$ python -q
>>> import numpy as np
>>> np.set_printoptions(precision=3, suppress=True, linewidth=140)
>>> tidy = lambda a: np.round(a, 3) + 0
>>> K = np.loadtxt("mat.csv", delimiter=",")
>>> K
array([[1.   , 0.5  , 0.25 , 0.125],
       [0.5  , 1.   , 0.5  , 0.25 ],
       [0.25 , 0.5  , 1.   , 0.5  ],
       [0.125, 0.25 , 0.5  , 1.   ]])
>>> # symmetric, so the eigenvalues are real
>>> x0 = np.array([4, 8, 6, 2])
>>> rhs = K @ x0
>>> rhs
array([ 9.75, 13.5 , 12.  ,  7.5 ])
>>> tidy(np.linalg.solve(K.T, K[0]))
array([1., 0., 0., 0.])
>>> tidy(np.linalg.solve(K, K[:, 1]))
array([0., 1., 0., 0.])
>>> tidy(np.linalg.solve(K, rhs + K[:, 3]))
array([4., 8., 6., 3.])
>>> tidy(np.linalg.solve(K, rhs))
array([4., 8., 6., 2.])
>>> M2 = K / np.sqrt((K ** 2).mean(axis=1, keepdims=True))
>>> tidy(K - K.mean(axis=1, keepdims=True))
array([[ 0.531,  0.031, -0.219, -0.344],
       [-0.062,  0.438, -0.062, -0.312],
       [-0.312, -0.062,  0.438, -0.062],
       [-0.344, -0.219,  0.031,  0.531]])
>>> vals, vecs = np.linalg.eig(K)
>>> tidy(K @ vecs[:, 0] - vals[0] * vecs[:, 0])
array([0., 0., 0., 0.])
>>> tidy(vals)
array([2.086, 1.   , 0.539, 0.375])
>>> tidy(np.sort(np.linalg.eigvals(K @ K)))
array([0.141, 0.291, 1.   , 4.35 ])
>>> tidy(np.prod(vals))
np.float64(0.422)
>>> W0 = np.load("case12.npy")
>>> W0
array([[5., 5., 0., 0.],
       [5., 0., 5., 0.],
       [0., 5., 0., 5.],
       [0., 0., 5., 5.]])
>>> # looks like rank 3
>>> vals, vecs = np.linalg.eigvalsh(W0)
Traceback (most recent call last):
  File "<python-input-23>", line 1, in <module>
    vals, vecs = np.linalg.eigvalsh(W0)
    ^^^^^^^^^^
ValueError: too many values to unpack (expected 2)
>>> vals, vecs = np.linalg.eigh(W0)
>>> np.unique(vals.round(6) + 0, return_counts=True)[1]
array([1, 1, 1, 1])
>>> tidy(vals.sum()), np.trace(W0)
(np.float64(10.0), np.float64(10.0))
>>> tidy(np.linalg.eigvalsh(W0 @ W0))
array([  0.,  50.,  50., 100.])
>>> tidy(vecs.T @ W0 @ vecs)
array([[-7.071,  0.   ,  0.   ,  0.   ],
       [ 0.   ,  0.   ,  0.   ,  0.   ],
       [ 0.   ,  0.   ,  7.071,  0.   ],
       [ 0.   ,  0.   ,  0.   , 10.   ]])
>>> tidy(np.abs(vecs[:, -1]))
array([0.5, 0.5, 0.5, 0.5])
>>> hat = np.triu(np.array([[2, -5, -2, -4], [-3, -4, 1, 3], [-1, 4, 5, 1], [-1, 2, -2, -2]]), 1) + np.eye(4)
>>> M2 = hat @ W0 @ np.linalg.inv(hat)
>>> np.linalg.matrix_rank(M2)
np.int64(3)
>>> tidy(np.poly(M2))
array([  1., -10., -50., 500.,   0.])
>>> hat @ W0 - W0 @ hat
array([[-25.,  15., -40., -25.],
       [  0.,  30.,  25.,  35.],
       [  0.,   0.,   0., -10.],
       [  0.,   0.,   0.,  -5.]])
>>> np.all(np.linalg.eigvalsh(W0) > 0)
np.False_
>>> feats = np.load("sample19.npy")
>>> feats
array([[-2, -1,  0,  1,  2,  3,  4],
       [ 5,  6,  7,  8,  9, 10, 11],
       [12, 13, 14, 15, 16, 17, 18],
       [19, 20, 21, 22, 23, 24, 25],
       [26, 27, 28, 29, 30, 31, 32],
       [33, 34, 35, 36, 37, 38, 39],
       [40, 41, 42, 43, 44, 45, 46]])
>>> np.allclose(feats[:-1].T @ np.linalg.lstsq(feats[:-1].T, feats[-1])[0], feats[-1])
True
>>> np.unique(feats.round(6), axis=0).shape
(7, 7)
>>> np.abs(np.diag(np.linalg.qr(feats)[1])) > 1e-9
array([ True,  True, False, False, False, False, False])
>>> tidy(np.trace(np.linalg.pinv(feats) @ feats))
np.float64(2.0)
>>> Uu, sig, vt = np.linalg.svd(feats)
>>> np.argmax(sig[:-1] / (sig[1:] + 1e-6)) + 1
np.int64(2)
>>> M2 = Uu[:, :2] @ np.diag(sig[:2]) @ vt[:2]
>>> tidy(np.abs(feats - M2).max())
np.float64(0.0)
>>> tidy(np.linalg.norm(feats - M2) / np.linalg.norm(feats))
np.float64(0.0)
>>> np.linalg.matrix_rank(M2)
np.int64(2)
>>> tidy(np.linalg.norm(feats - M2, 2)), tidy(sig[2])
(np.float64(0.0), np.float64(0.0))
>>> Uu, sig, vt = np.linalg.svd(feats)
>>> vecs = vt[:(sig > 1e-8).sum()]
>>> rng = np.random.default_rng(668)
>>> x0 = feats[2] + 4 * feats[1] + rng.integers(2) * np.eye(7)[4]
>>> x0
array([32., 37., 42., 47., 53., 57., 62.])
>>> np.allclose(vecs.T @ vecs @ x0, x0)
False
>>> tidy(np.linalg.norm(x0 - vecs.T @ vecs @ x0))
np.float64(0.906)
>>> tidy(np.diag(vecs.T @ vecs))
array([0.464, 0.286, 0.179, 0.143, 0.179, 0.286, 0.464])
>>> u, r1 = K[1], K[2]
>>> u @ r1
np.float64(1.25)
>>> tidy(u @ u)
np.float64(1.562)
>>> p = (u @ r1) / (u @ u) * u
>>> tidy(np.linalg.norm(u + r1) ** 2 + np.linalg.norm(u - r1) ** 2)
np.float64(6.25)
>>> np.linalg.matrix_rank(np.outer(u, r1))
np.int64(1)
>>> tidy(np.outer(u, r1))
array([[0.125, 0.25 , 0.5  , 0.25 ],
       [0.25 , 0.5  , 1.   , 0.5  ],
       [0.125, 0.25 , 0.5  , 0.25 ],
       [0.062, 0.125, 0.25 , 0.125]])
>>> tidy(r1 - p)
array([-0.15, -0.3 ,  0.6 ,  0.3 ])
>>> p
array([0.4, 0.8, 0.4, 0.2])
>>> idx = rng.permutation(7)
>>> idx
array([1, 5, 6, 2, 3, 4, 0])
>>> M2 = feats[idx][:, idx]
>>> np.diag(M2)
array([ 6, 38, 46, 14, 22, 30, -2])
>>> np.allclose(M2, feats)
False
>>> tidy(np.linalg.det(M2)), tidy(np.linalg.det(feats[idx]))
(np.float64(0.0), np.float64(0.0))
>>> np.trace(M2)
np.int64(154)
>>> M2 = np.array([[1, 0, 1, 2],
...     [0, 0, 3, 1],
...     [2, 1, 1, 3],
...     [3, 3, 2, 2],
...     [2, 0, 1, 2],
...     [3, 2, 2, 0],
...     [3, 0, 3, 2],
...     [1, 3, 0, 3],
...     [0, 3, 0, 1]])
>>> m1 = M2.T @ M2
>>> m1
array([[37, 20, 26, 27],
       [20, 32, 11, 21],
       [26, 11, 29, 20],
       [27, 21, 20, 36]])
>>> vals, vecs = np.linalg.eig(m1)
>>> tidy(np.sort(np.linalg.eigvals(m1 @ m1)))
array([  29.159,  105.224,  437.403, 9492.213])
>>> tidy(np.prod(vals))
np.float64(112868.0)
>>> tidy(np.sort(np.linalg.eigvals(np.linalg.inv(m1))))
array([0.01 , 0.048, 0.097, 0.185])
>>> tidy(np.sort(np.linalg.eigvals(m1.T)))
array([ 5.4  , 10.258, 20.914, 97.428])
>>> np.trace(m1)
np.int64(134)
>>> assert m1 == m1.T
Traceback (most recent call last):
  File "<python-input-82>", line 1, in <module>
    assert m1 == m1.T
           ^^^^^^^^^^
ValueError: The truth value of an array with more than one element is ambiguous. Use a.any() or a.all()
>>> m1 @ m1
array([[3174, 2233, 2476, 2911],
       [2233, 1986, 1611, 2188],
       [2476, 1611, 2038, 2233],
       [2911, 2188, 2233, 2866]])
>>> def softmax(z):
...     e = np.exp(z - z.max(axis=-1, keepdims=True))
...     return e / e.sum(axis=-1, keepdims=True)
... 
>>> tidy(softmax(10 * m1[1]))
array([0., 1., 0., 0.])
>>> tidy(softmax(m1[1]))
array([0., 1., 0., 0.])
>>> tidy(softmax(m1).sum(axis=1))
array([1., 1., 1., 1.])
>>> S = m1 @ m1.T / np.sqrt(4)
>>> tidy(softmax(S + np.triu(np.full(S.shape, -np.inf), 1)))
array([[1., 0., 0., 0.],
       [1., 0., 0., 0.],
       [1., 0., 0., 0.],
       [1., 0., 0., 0.]])
>>> u = np.array([6, 1, -7, 9])
>>> M2 = m1 + np.outer(u, np.eye(4)[1])
>>> np.linalg.matrix_rank(M2 - m1)
np.int64(1)
>>> tidy(np.linalg.det(M2) / np.linalg.det(m1)), tidy(1 + np.linalg.solve(m1, u)[1])
(np.float64(0.556), np.float64(0.556))
>>> M2 = np.array([[-0.5], [1.8], [1.0], [0.7], [0.8], [-0.1]])
>>> cent = np.array([[0.8, 0.6, -0.4]])
>>> mat = M2 @ cent
>>> tidy(mat)
array([[-0.4 , -0.3 ,  0.2 ],
       [ 1.44,  1.08, -0.72],
       [ 0.8 ,  0.6 , -0.4 ],
       [ 0.56,  0.42, -0.28],
       [ 0.64,  0.48, -0.32],
       [-0.08, -0.06,  0.04]])
>>> # rows and columns are dependent
>>> softmax(mat).sum(axis=1)
array([1., 1., 1., 1., 1., 1.])
>>> tidy(softmax(mat[4]))
array([0.447, 0.381, 0.171])
>>> S = mat @ mat.T / np.sqrt(3)
>>> softmax(S).round(6).argmax(axis=1)
array([0, 1, 1, 1, 1, 0])
>>> u = np.array([1, 1, 1])
>>> tidy(np.polyval(u, mat[3]))
array([1.874, 1.596, 0.798])
>>> tidy(np.correlate(mat[3], mat[0], "full"))
array([ 0.112, -0.084, -0.406, -0.084,  0.112])
>>> tidy(np.convolve(mat[3], u))
array([ 0.56,  0.98,  0.7 ,  0.14, -0.28])
>>> x0 = np.array([2, 2, -1])
>>> h = np.maximum(mat @ x0, 0)
>>> tidy(np.maximum(mat @ x0, 0) - np.maximum(-mat @ x0, 0))
array([-1.6 ,  5.76,  3.2 ,  2.24,  2.56, -0.32])
>>> tidy(h)
array([0.  , 5.76, 3.2 , 2.24, 2.56, 0.  ])
>>> tidy(mat * (h > 1e-9)[:, None])
array([[ 0.  ,  0.  ,  0.  ],
       [ 1.44,  1.08, -0.72],
       [ 0.8 ,  0.6 , -0.4 ],
       [ 0.56,  0.42, -0.28],
       [ 0.64,  0.48, -0.32],
       [ 0.  ,  0.  ,  0.  ]])
>>> Uu, sig, vt = np.linalg.svd(mat)
>>> np.argmax(sig[:-1] / (sig[1:] + 1e-6)) + 1
np.int64(1)
>>> tidy(sig)
array([2.556, 0.   , 0.   ])
>>> M2 = Uu[:, :1] @ np.diag(sig[:1]) @ vt[:1]
>>> tidy(np.linalg.norm(mat - M2, 2)), tidy(sig[1])
(np.float64(0.0), np.float64(0.0))
>>> tidy(np.linalg.norm(mat - M2) / np.linalg.norm(mat))
np.float64(0.0)
>>> np.linalg.matrix_rank(M2)
np.int64(1)
>>> np.linalg.matrix_rank(mat, rtol=0.05)
np.int64(1)
>>> np.linalg.cond(mat) > 100
np.True_
>>> tidy(np.linalg.norm(mat, 2) / np.linalg.norm(mat))
np.float64(1.0)
>>> F = np.loadtxt("run12.csv", delimiter=",")
>>> F
array([[ 0.022,  2.918,  0.964, -0.042,  3.045,  1.056,  3.006,  0.98 ,  0.975],
       [-0.059,  3.06 ,  1.015, -0.008,  3.024,  1.008,  2.936,  0.989,  1.037],
       [ 0.051,  3.044,  0.982,  0.002,  3.015,  1.014,  2.994,  1.04 ,  1.06 ],
       [-0.01 ,  2.984,  1.057, -0.099,  3.019,  1.019,  2.87 ,  1.017,  1.072],
       [ 0.013,  3.068,  1.056, -0.048,  2.963,  0.974,  3.004,  1.021,  1.022],
       [ 0.002,  2.983,  1.002, -0.083,  3.019,  0.978,  2.991,  0.954,  0.955],
       [ 0.051,  2.044,  0.011,  0.027,  0.989,  1.044,  1.069,  1.897,  3.022],
       [-0.023,  1.919,  0.017,  0.04 ,  1.004,  0.991,  0.995,  1.895,  2.967],
       [-0.025,  2.029,  0.056, -0.012,  0.931,  1.062,  1.069,  1.97 ,  2.976],
       [-0.035,  1.961, -0.017, -0.05 ,  0.965,  0.986,  1.   ,  1.967,  3.009],
       [-0.006,  1.987, -0.043,  0.024,  0.889,  0.982,  1.089,  2.031,  3.049],
       [ 0.016,  2.038, -0.069,  0.063,  1.079,  1.067,  0.977,  2.047,  3.052]])
>>> Uu, sig, vt = np.linalg.svd(F, full_matrices=False)
>>> tidy(np.abs(vt[0]))
array([0.   , 0.541, 0.121, 0.004, 0.451, 0.213, 0.45 , 0.296, 0.392])
>>> tidy(Uu.T @ Uu)
array([[1., 0., 0., 0., 0., 0., 0., 0., 0.],
       [0., 1., 0., 0., 0., 0., 0., 0., 0.],
       [0., 0., 1., 0., 0., 0., 0., 0., 0.],
       [0., 0., 0., 1., 0., 0., 0., 0., 0.],
       [0., 0., 0., 0., 1., 0., 0., 0., 0.],
       [0., 0., 0., 0., 0., 1., 0., 0., 0.],
       [0., 0., 0., 0., 0., 0., 1., 0., 0.],
       [0., 0., 0., 0., 0., 0., 0., 1., 0.],
       [0., 0., 0., 0., 0., 0., 0., 0., 1.]])
>>> np.abs(Uu[:, 0]).round(6).argmax()
np.int64(2)
>>> r = np.linalg.matrix_rank(W0)
>>> r
np.int64(3)
>>> ns = np.linalg.svd(W0)[2][r:].T
>>> tidy(ns @ ns.T)
array([[ 0.25, -0.25, -0.25,  0.25],
       [-0.25,  0.25,  0.25, -0.25],
       [-0.25,  0.25,  0.25, -0.25],
       [ 0.25, -0.25, -0.25,  0.25]])
>>> tidy(W0 @ ns)
array([[0.],
       [0.],
       [0.],
       [0.]])
>>> [int(np.linalg.matrix_rank(W0[:, :j + 1])) for j in range(4)]
[1, 2, 3, 3]
>>> idx = rng.permutation(9)
>>> M2 = F[:, idx] * rng.choice([-1, 1], 9)
>>> M2
array([[ 0.964,  0.022, -1.056,  3.006, -0.042, -2.918, -0.975, -3.045,  0.98 ],
       [ 1.015, -0.059, -1.008,  2.936, -0.008, -3.06 , -1.037, -3.024,  0.989],
       [ 0.982,  0.051, -1.014,  2.994,  0.002, -3.044, -1.06 , -3.015,  1.04 ],
       [ 1.057, -0.01 , -1.019,  2.87 , -0.099, -2.984, -1.072, -3.019,  1.017],
       [ 1.056,  0.013, -0.974,  3.004, -0.048, -3.068, -1.022, -2.963,  1.021],
       [ 1.002,  0.002, -0.978,  2.991, -0.083, -2.983, -0.955, -3.019,  0.954],
       [ 0.011,  0.051, -1.044,  1.069,  0.027, -2.044, -3.022, -0.989,  1.897],
       [ 0.017, -0.023, -0.991,  0.995,  0.04 , -1.919, -2.967, -1.004,  1.895],
       [ 0.056, -0.025, -1.062,  1.069, -0.012, -2.029, -2.976, -0.931,  1.97 ],
       [-0.017, -0.035, -0.986,  1.   , -0.05 , -1.961, -3.009, -0.965,  1.967],
       [-0.043, -0.006, -0.982,  1.089,  0.024, -1.987, -3.049, -0.889,  2.031],
       [-0.069,  0.016, -1.067,  0.977,  0.063, -2.038, -3.052, -1.079,  2.047]])
>>> Uu, _, vt = np.linalg.svd(F.T @ M2)
>>> tidy(Uu @ vt)
array([[ 0.,  1.,  0.,  0.,  0.,  0.,  0.,  0.,  0.],
       [ 0.,  0.,  0.,  0.,  0., -1.,  0.,  0.,  0.],
       [ 1.,  0.,  0.,  0.,  0.,  0.,  0.,  0.,  0.],
       [ 0.,  0.,  0.,  0.,  1.,  0.,  0.,  0.,  0.],
       [ 0.,  0.,  0.,  0.,  0.,  0.,  0., -1.,  0.],
       [ 0.,  0., -1.,  0.,  0.,  0.,  0.,  0.,  0.],
       [ 0.,  0.,  0.,  1.,  0.,  0.,  0.,  0.,  0.],
       [ 0.,  0.,  0.,  0.,  0.,  0.,  0.,  0.,  1.],
       [ 0.,  0.,  0.,  0.,  0.,  0., -1.,  0.,  0.]])
>>> M2 = np.c_[F[:, :2] @ np.array([[-2, 1], [-1, 0]]), np.array([5, 2, 5, 2, 2, 1, 3, 5, 2, 0, 5, 1])]
>>> tidy(M2)
array([[-2.962,  0.022,  5.   ],
       [-2.942, -0.059,  2.   ],
       [-3.146,  0.051,  5.   ],
       [-2.964, -0.01 ,  2.   ],
       [-3.094,  0.013,  2.   ],
       [-2.987,  0.002,  1.   ],
       [-2.146,  0.051,  3.   ],
       [-1.873, -0.023,  5.   ],
       [-1.979, -0.025,  2.   ],
       [-1.891, -0.035,  0.   ],
       [-1.975, -0.006,  5.   ],
       [-2.07 ,  0.016,  1.   ]])
>>> tidy(np.linalg.norm(np.linalg.qr(F)[0].T @ M2, axis=0) ** 2 / ((M2 ** 2).sum(axis=0) + 1e-12))
array([1.   , 1.   , 0.983])
>>> np.linalg.matrix_rank(np.c_[F, M2])
np.int64(10)
>>> tidy(np.linalg.norm(M2 - F @ np.linalg.lstsq(F, M2)[0], axis=0))
array([0.  , 0.  , 1.49])
>>> np.linalg.matrix_rank(M2)
np.int64(3)
